% python3 -q
>>> import numpy as np
>>> import numpy.linalg as la
>>> np.set_printoptions(suppress=True, linewidth=160)
>>> m1 = np.array([[-0.3, 2.2, -3.1],
...     [0.0, -0.5, -2.3],
...     [0.8, -1.3, 4.2],
...     [-0.9, 0.7, -1.0],
...     [1.3, -3.2, 3.8],
...     [0.1, -1.6, 2.7],
...     [-0.4, -0.4, -0.2],
...     [1.0, 1.0, -5.1],
...     [-1.0, 1.3, -0.1],
...     [-0.9, -0.1, -1.1],
...     [-0.1, -0.4, -1.3],
...     [-0.4, 1.8, -3.3],
...     [-0.8, 0.5, 2.1],
...     [0.3, -0.1, 2.0],
...     [0.9, 0.4, 7.2],
...     [0.5, -0.7, 4.5],
...     [0.0, 2.7, -4.1]])
>>> lab = m1[:, 0] > np.median(m1[:, 0])
>>> u = m1[lab].mean(axis=0) - m1[~lab].mean(axis=0)
>>> np.argsort(-np.abs(u).round(6), kind="stable")
array([2, 1, 0])
>>> u, v = m1[7], m1[13]
>>> round(float(u @ v), 1)
-10.0
>>> round(u @ u, 1)
np.float64(28.0)
>>> p = (u @ v) / (u @ u) * u
>>> round(float((v - p) @ u), 1)
-0.0
>>> round(la.norm(u + v) ** 2 + la.norm(u - v) ** 2, 1)
np.float64(64.2)
>>> np.round(np.outer(u, v), 1)
array([[  0.3,  -0.1,   2. ],
       [  0.3,  -0.1,   2. ],
       [ -1.5,   0.5, -10.2]])
>>> W2 = m1[[16, 7]].astype(float)
>>> for _ in range(7):
...     lab = la.norm(m1[:, None] - W2, axis=-1).argmin(axis=1)
...     W2 = np.array([m1[lab == j].mean(axis=0) for j in range(2)])
... 
>>> lab
array([1, 1, 0, 1, 0, 0, 1, 1, 1, 1, 1, 1, 0, 0, 0, 0, 1])
>>> print(np.round(W2[1] - W2[0], 1))
[-0.7  1.7 -5.9]
>>> np.abs(W2[1] - W2[0]).argmax()
np.int64(2)
>>> G = m1.T @ m1
>>> print(np.round(np.diag(G), 1))
[  8.2  34.5 192.4]
>>> G.round(1)
array([[  8.2,  -7.8,  15.6],
       [ -7.8,  34.5, -49.3],
       [ 15.6, -49.3, 192.4]])
>>> (m1 @ m1.T).shape
(17, 17)
>>> la.matrix_rank(G)
np.int64(3)
>>> round(np.trace(G), 1), round((m1 ** 2).sum(), 1)
(np.float64(235.1), np.float64(235.1))
>>> A = np.array([[-2, 2, 3], [-1, -1, -1]])
>>> print(A)
[[-2  2  3]
 [-1 -1 -1]]
>>> A2 = np.array([[1, 1, -3], [3, 2, 3], [1, 3, 0]])
>>> la.matrix_rank(A @ A2)
np.int64(2)
>>> np.vstack([A, A2.T]).shape
(5, 3)
>>> la.matrix_rank(np.vstack([A, A2.T]))
np.int64(3)
>>> A2 @ A
Traceback (most recent call last):
  File "<python-input-31>", line 1, in <module>
    A2 @ A
    ~~~^~~
ValueError: matmul: Input operand 1 has a mismatch in its core dimension 0, with gufunc signature (n?,k),(k,m?)->(n?,m?) (size 2 is different from 3)
>>> print(np.einsum("ij,ij->i", A, A))
[17  3]
>>> u = np.array([2, 0])
>>> np.array([np.convolve(row, u, "same") for row in A])
array([[-4,  4,  6],
       [-2, -2, -2]])
>>> np.convolve(A[1], u)
array([-2, -2, -2,  0])
>>> np.cross(A[1, :3], A[0, :3])
array([-1,  5, -4])
>>> def softmax(z):
...     e = np.exp(z - z.max(axis=-1, keepdims=True))
...     return e / e.sum(axis=-1, keepdims=True)
... 
>>> np.round(softmax(A[1]), 1)
array([0.3, 0.3, 0.3])
>>> att = A @ A.T / np.sqrt(3)
>>> np.round(softmax(att), 1) + 0
array([[1., 0.],
       [0., 1.]])
>>> mat = np.array([[0, 3, 0], [3, 2, 3], [0, 3, 0]])
>>> round(float(la.eigvalsh(mat).min()), 1)
-3.4
>>> try:
...     la.cholesky(mat)
... except la.LinAlgError as e:
...     print(e)
... 
Matrix is not positive definite
>>> np.all(la.eigvalsh(mat) > 0)
np.False_
>>> Uu, sv, Vt = la.svd(mat)
>>> V = Vt[:(sv > 1e-8).sum()]
>>> rng = np.random.default_rng(1226)
>>> x = mat[1] + 3 * mat[2] + rng.integers(2) * np.eye(3)[0]
>>> x
array([ 3., 11.,  3.])
>>> np.round(V.T @ V, 1) + 0
array([[0.5, 0. , 0.5],
       [0. , 1. , 0. ],
       [0.5, 0. , 0.5]])
>>> np.allclose(V.T @ V @ x, x)
True
>>> print(np.round(np.diag(V.T @ V), 1))
[0.5 1.  0.5]
>>> round(la.norm(x - V.T @ V @ x), 1)
np.float64(0.0)
>>> Uu, sv, Vt = la.svd(mat)
>>> sv.round(1) + 0
array([5.4, 3.4, 0. ])
>>> A2 = Uu[:, :2] @ np.diag(sv[:2]) @ Vt[:2]
>>> la.matrix_rank(A2)
np.int64(2)
>>> A2.round(1) + 0
array([[0., 3., 0.],
       [3., 2., 3.],
       [0., 3., 0.]])
>>> round(float(la.norm(mat - A2, 2)), 1), np.round(sv[2], 1)
(0.0, np.float64(0.0))
>>> rk = la.matrix_rank(mat)
>>> rk
np.int64(2)
>>> N = la.svd(mat)[2][rk:].T
>>> np.round(mat @ N, 1) + 0
array([[0.],
       [0.],
       [0.]])
>>> [int(la.matrix_rank(mat[:, :j + 1])) for j in range(3)]
[1, 2, 2]
>>> np.round(N[:, 0] / N[np.abs(N[:, 0]).round(6).argmax(), 0], 1) + 0
array([ 1.,  0., -1.])
>>> A2 = A / np.sqrt((A ** 2).mean(axis=1, keepdims=True))
>>> A - A.mean(axis=1, keepdims=True)
array([[-3.,  1.,  2.],
       [ 0.,  0.,  0.]])
>>> A2[0].round(1)
array([-0.8,  0.8,  1.3])
>>> print(np.round(la.norm(A2, axis=1), 1))
[1.7 1.7]
>>> print(la.matrix_rank(A2) == la.matrix_rank(A))
True
>>> E = np.array([[10.0, 3.6, -3.5],
...     [-11.7, -3.2, -37.6],
...     [-9.8, 5.4, 27.2],
...     [22.0, 5.6, -43.4],
...     [0.1, -1.9, 14.2],
...     [13.8, 15.6, 7.3],
...     [0.0, 6.5, -31.1],
...     [6.0, -8.5, -12.0],
...     [22.2, 6.2, -26.2],
...     [-11.7, -14.6, 3.4],
...     [18.1, 24.0, 21.0],
...     [11.0, 13.2, -40.7],
...     [-10.2, -7.1, 8.3],
...     [-1.5, -10.6, 22.7],
...     [-23.0, -2.5, 5.2],
...     [3.6, -4.5, 13.5],
...     [-9.8, -4.1, -8.3]])
>>> Xs = (E - E.mean(axis=0)) / E.std(axis=0)
>>> print(np.argwhere(np.abs(Xs) > 2))
[[10  1]]
>>> np.round(Xs.std(axis=0), 1)
array([1., 1., 1.])
>>> beta = la.lstsq(np.delete(Xs, 2, axis=1), Xs[:, 2])[0]
>>> print(np.abs(beta).argmax())
0
>>> beta.round(1)
array([-0.3,  0.1])
>>> Xs = E - E.mean(axis=0)
>>> Uu, sv, Vt = la.svd(Xs, full_matrices=False)
>>> np.round(np.abs(Vt[-1]), 1)
array([0.6, 0.8, 0.1])
>>> round(float((sv ** 2).sum() ** 2 / (sv ** 4).sum()), 1)
1.8
>>> np.abs(Vt[0]).argmax()
np.int64(2)
>>> np.searchsorted(np.cumsum(sv ** 2) / (sv ** 2).sum(), 0.9) + 1
np.int64(2)
>>> np.round(Vt[0] * np.sign(Vt[0, np.abs(Vt[0]).argmax()]), 1)
array([-0.2, -0.1,  1. ])
>>> print(la.matrix_rank(Xs))
3
>>> arr = np.load("w.npy")
>>> arr
array([[3., 0., 2., 2.],
       [0., 3., 0., 0.],
       [2., 0., 3., 2.],
       [2., 0., 2., 3.]])
>>> lab = rng.permutation(4)
>>> A2 = arr[:, lab] * rng.choice([-1, 1], 4)
>>> A2
array([[-2.,  0., -3.,  2.],
       [-0.,  3., -0.,  0.],
       [-2.,  0., -2.,  3.],
       [-3.,  0., -2.,  2.]])
>>> Uu, _, Vt = la.svd(arr.T @ A2)
>>> np.round(la.lstsq(arr, A2)[0], 1) + 0
array([[ 0.,  0., -1.,  0.],
       [ 0.,  1.,  0.,  0.],
       [ 0.,  0.,  0.,  1.],
       [-1.,  0.,  0.,  0.]])
>>> evals, V = la.eigh(arr)
>>> x = np.array([-2, 2, -3, -3])
>>> np.abs(arr).sum(axis=1).max(), np.abs(evals).max()
(np.float64(7.0), np.float64(7.0))
>>> np.round(V * np.abs(evals) @ V.T, 1) + 0
array([[3., 0., 2., 2.],
       [0., 3., 0., 0.],
       [2., 0., 3., 2.],
       [2., 0., 2., 3.]])
>>> np.round(la.eigvalsh(arr[1:, 1:]), 1)
array([1., 3., 5.])
>>> np.round(V * np.sqrt(evals) @ V.T, 1) + 0
array([[1.5, 0. , 0.5, 0.5],
       [0. , 1.7, 0. , 0. ],
       [0.5, 0. , 1.5, 0.5],
       [0.5, 0. , 0.5, 1.5]])
>>> round(float(x @ arr @ x / (x @ x)), 1), round(evals[0], 1), evals[-1]
(6.2, np.float64(1.0), np.float64(7.0))
>>> (np.sign(V[:, -1].round(6)) == np.sign(V[0, -1].round(6))).astype(int)
array([1, 0, 1, 1])
>>> np.round(V * np.maximum(evals, 0) @ V.T, 1) + 0
array([[3., 0., 2., 2.],
       [0., 3., 0., 0.],
       [2., 0., 3., 2.],
       [2., 0., 2., 3.]])
>>> lab = rng.permutation(4)
>>> print(lab)
[2 3 1 0]
>>> A2 = arr[lab][:, lab]
>>> np.round(np.sort(np.abs(la.eigvals(A2))), 1)
array([1., 1., 3., 7.])
>>> round(float(la.det(A2)), 1), round(float(la.det(arr[lab])), 1)
(21.0, -21.0)
>>> np.allclose(A2, arr)
False
>>> np.diag(A2)
array([3., 3., 3., 3.])
>>> print(np.trace(A2))
12.0
>>> evals, V = la.eigh(arr)
>>> print(np.round(la.svd(arr, compute_uv=False), 1))
[7. 3. 1. 1.]
>>> np.unique(evals.round(6) + 0, return_counts=True)[1]
array([2, 1, 1])
>>> np.abs(V[:, -1]).round(6).argmax()
np.int64(0)
>>> np.round(V @ np.diag(evals) @ V.T, 1) + 0
array([[3., 0., 2., 2.],
       [0., 3., 0., 0.],
       [2., 0., 3., 2.],
       [2., 0., 2., 3.]])
>>> np.round(la.eigvalsh(arr + 3 * np.eye(4)), 1)
array([ 4.,  4.,  6., 10.])
>>> (evals > 1e-8).sum(), (evals < -1e-8).sum()
(np.int64(4), np.int64(0))
>>> proj = np.triu(np.array([[1, -1, 0, 1], [-2, -2, 2, -2], [0, 2, 0, -1], [-2, 2, -1, -1]]), 1) + np.eye(4)
>>> A2 = proj @ arr @ la.inv(proj)
>>> np.trace(A2), np.trace(arr)
(np.float64(12.0), np.float64(12.0))
>>> A2
array([[ 5.,  2.,  0.,  4.],
       [ 0.,  3., -4.,  0.],
       [ 0.,  0.,  1.,  0.],
       [ 2.,  2., -2.,  3.]])
>>> proj @ arr - arr @ proj
array([[ 2.,  0.,  2.,  2.],
       [ 0.,  0., -4.,  4.],
       [-2.,  2., -2., -2.],
       [ 0.,  2.,  0.,  0.]])
